$ ipython --no-banner

In [1]: import numpy as np

In [2]: np.set_printoptions(precision=1, suppress=True, linewidth=100, floatmode="fixed")

In [3]: X = np.array([[-2, 4, 10, -2, -2, 10, 8, 10],
   ...:     [-1, 2, 5, -1, -1, 5, 4, 5],
   ...:     [1, -2, -5, 1, 1, -5, -4, -5],
   ...:     [-1, 2, 5, -1, -1, 5, 4, 5],
   ...:     [-3, 6, 15, -3, -3, 15, 12, 15],
   ...:     [1, -2, -5, 1, 1, -5, -4, -5],
   ...:     [-1, 2, 5, -1, -1, 5, 4, 5]])

In [4]: # columns 0 and 3 are equal

In [5]: left, s, Vh = np.linalg.svd(X)

In [6]: evecs = Vh[:(s > 1e-8).sum()]

In [7]: rng = np.random.default_rng(78)

In [8]: x = X[0] + -2 * X[4] + rng.integers(2) * np.eye(8)[1]

In [9]: x
Out[9]: array([  4.0,  -7.0, -20.0,   4.0,   4.0, -20.0, -16.0, -20.0])

In [10]: np.round(np.diag(evecs.T @ evecs), 1) + 0
Out[10]: array([0.0, 0.0, 0.3, 0.0, 0.0, 0.3, 0.2, 0.3])

In [11]: round(np.linalg.norm(x - evecs.T @ evecs @ x), 1)
Out[11]: np.float64(1.0)

In [12]: np.round(evecs.T @ evecs, 1) + 0
Out[12]: 
array([[ 0.0,  0.0, -0.1,  0.0,  0.0, -0.1,  0.0, -0.1],
       [ 0.0,  0.0,  0.1,  0.0,  0.0,  0.1,  0.1,  0.1],
       [-0.1,  0.1,  0.3, -0.1, -0.1,  0.3,  0.2,  0.3],
       [ 0.0,  0.0, -0.1,  0.0,  0.0, -0.1,  0.0, -0.1],
       [ 0.0,  0.0, -0.1,  0.0,  0.0, -0.1,  0.0, -0.1],
       [-0.1,  0.1,  0.3, -0.1, -0.1,  0.3,  0.2,  0.3],
       [ 0.0,  0.1,  0.2,  0.0,  0.0,  0.2,  0.2,  0.2],
       [-0.1,  0.1,  0.3, -0.1, -0.1,  0.3,  0.2,  0.3]])

In [13]: W0 = 2 * np.eye(8) + np.ones((8, 8))

In [14]: W0
Out[14]: 
array([[3.0, 1.0, 1.0, 1.0, 1.0, 1.0, 1.0, 1.0],
       [1.0, 3.0, 1.0, 1.0, 1.0, 1.0, 1.0, 1.0],
       [1.0, 1.0, 3.0, 1.0, 1.0, 1.0, 1.0, 1.0],
       [1.0, 1.0, 1.0, 3.0, 1.0, 1.0, 1.0, 1.0],
       [1.0, 1.0, 1.0, 1.0, 3.0, 1.0, 1.0, 1.0],
       [1.0, 1.0, 1.0, 1.0, 1.0, 3.0, 1.0, 1.0],
       [1.0, 1.0, 1.0, 1.0, 1.0, 1.0, 3.0, 1.0],
       [1.0, 1.0, 1.0, 1.0, 1.0, 1.0, 1.0, 3.0]])

In [15]: M2 = np.inv(W0)
AttributeError: module 'numpy' has no attribute 'inv'


In [16]: M2 = np.linalg.invert(W0)
AttributeError: module 'numpy.linalg' has no attribute 'invert'


In [17]: M2 = np.linalg.inv(W0)

In [18]: np.linalg.det(W0) * M2
Out[18]: 
array([[576.0, -64.0, -64.0, -64.0, -64.0, -64.0, -64.0, -64.0],
       [-64.0, 576.0, -64.0, -64.0, -64.0, -64.0, -64.0, -64.0],
       [-64.0, -64.0, 576.0, -64.0, -64.0, -64.0, -64.0, -64.0],
       [-64.0, -64.0, -64.0, 576.0, -64.0, -64.0, -64.0, -64.0],
       [-64.0, -64.0, -64.0, -64.0, 576.0, -64.0, -64.0, -64.0],
       [-64.0, -64.0, -64.0, -64.0, -64.0, 576.0, -64.0, -64.0],
       [-64.0, -64.0, -64.0, -64.0, -64.0, -64.0, 576.0, -64.0],
       [-64.0, -64.0, -64.0, -64.0, -64.0, -64.0, -64.0, 576.0]])

In [19]: np.round(W0 @ M2, 1) + 0
Out[19]: 
array([[1.0, 0.0, 0.0, 0.0, 0.0, 0.0, 0.0, 0.0],
       [0.0, 1.0, 0.0, 0.0, 0.0, 0.0, 0.0, 0.0],
       [0.0, 0.0, 1.0, 0.0, 0.0, 0.0, 0.0, 0.0],
       [0.0, 0.0, 0.0, 1.0, 0.0, 0.0, 0.0, 0.0],
       [0.0, 0.0, 0.0, 0.0, 1.0, 0.0, 0.0, 0.0],
       [0.0, 0.0, 0.0, 0.0, 0.0, 1.0, 0.0, 0.0],
       [0.0, 0.0, 0.0, 0.0, 0.0, 0.0, 1.0, 0.0],
       [0.0, 0.0, 0.0, 0.0, 0.0, 0.0, 0.0, 1.0]])

In [20]: np.round(np.linalg.det(W0) * np.linalg.det(M2), 1)
Out[20]: np.float64(1.0)

In [21]: np.allclose(M2, W0.T)
Out[21]: False

In [22]: round(float(np.linalg.cond(W0)), 1)
Out[22]: 5.0

In [23]: u = np.array([4, 3])

In [24]: np.correlate(W0[2], W0[6], "full")
Out[24]: array([ 1.0,  4.0,  7.0, 12.0,  9.0, 10.0, 11.0, 12.0, 11.0,  8.0,  5.0,  4.0,  3.0,  2.0,  1.0])

In [25]: np.array([np.convolve(row, u, "same") for row in W0])
Out[25]: 
array([[12.0, 13.0,  7.0,  7.0,  7.0,  7.0,  7.0,  7.0],
       [ 4.0, 15.0, 13.0,  7.0,  7.0,  7.0,  7.0,  7.0],
       [ 4.0,  7.0, 15.0, 13.0,  7.0,  7.0,  7.0,  7.0],
       [ 4.0,  7.0,  7.0, 15.0, 13.0,  7.0,  7.0,  7.0],
       [ 4.0,  7.0,  7.0,  7.0, 15.0, 13.0,  7.0,  7.0],
       [ 4.0,  7.0,  7.0,  7.0,  7.0, 15.0, 13.0,  7.0],
       [ 4.0,  7.0,  7.0,  7.0,  7.0,  7.0, 15.0, 13.0],
       [ 4.0,  7.0,  7.0,  7.0,  7.0,  7.0,  7.0, 15.0]])

In [26]: x = np.ones(8)

In [27]: for _ in range(3):
    ...:     x = W0 @ x
    ...:     x /= np.linalg.norm(x)
    ...:     print(round(x @ W0 @ x, 1))
    ...: 
10.0
10.0
10.0

In [28]: np.round(np.linalg.eigvalsh(W0)[-1], 1)
Out[28]: np.float64(10.0)

In [29]: u = np.array([-3, -1, 3, 2, 0, 1, 0]) + 0.5

In [30]: mat = np.outer(u, u) / (u @ u)

In [31]: mat.round(1) + 0
Out[31]: 
array([[ 0.2,  0.0, -0.3, -0.2,  0.0, -0.1,  0.0],
       [ 0.0,  0.0, -0.1,  0.0,  0.0,  0.0,  0.0],
       [-0.3, -0.1,  0.4,  0.3,  0.1,  0.2,  0.1],
       [-0.2,  0.0,  0.3,  0.2,  0.0,  0.1,  0.0],
       [ 0.0,  0.0,  0.1,  0.0,  0.0,  0.0,  0.0],
       [-0.1,  0.0,  0.2,  0.1,  0.0,  0.1,  0.0],
       [ 0.0,  0.0,  0.1,  0.0,  0.0,  0.0,  0.0]])

In [32]: np.argsort(-np.linalg.norm(mat, axis=0).round(6), kind="stable")[:3]
Out[32]: array([2, 0, 3])

In [33]: [round(float(x), 1) for x in np.linalg.svd(mat, compute_uv=False)[:3]]
Out[33]: [1.0, 0.0, 0.0]

In [34]: left, s, Vh = np.linalg.svd(mat)

In [35]: evecs = Vh[:(s > 1e-8).sum()]

In [36]: x = mat[2] + -3 * mat[4] + rng.integers(2) * np.eye(7)[1]

In [37]: x.round(1) + 0
Out[37]: array([-0.2,  0.0,  0.3,  0.2,  0.0,  0.1,  0.0])

In [38]: np.allclose(evecs.T @ evecs @ x, x)
Out[38]: True

In [39]: np.round(evecs.T @ evecs, 1) + 0
Out[39]: 
array([[ 0.2,  0.0, -0.3, -0.2,  0.0, -0.1,  0.0],
       [ 0.0,  0.0, -0.1,  0.0,  0.0,  0.0,  0.0],
       [-0.3, -0.1,  0.4,  0.3,  0.1,  0.2,  0.1],
       [-0.2,  0.0,  0.3,  0.2,  0.0,  0.1,  0.0],
       [ 0.0,  0.0,  0.1,  0.0,  0.0,  0.0,  0.0],
       [-0.1,  0.0,  0.2,  0.1,  0.0,  0.1,  0.0],
       [ 0.0,  0.0,  0.1,  0.0,  0.0,  0.0,  0.0]])

In [40]: np.round(np.diag(evecs.T @ evecs), 1) + 0
Out[40]: array([0.2, 0.0, 0.4, 0.2, 0.0, 0.1, 0.0])
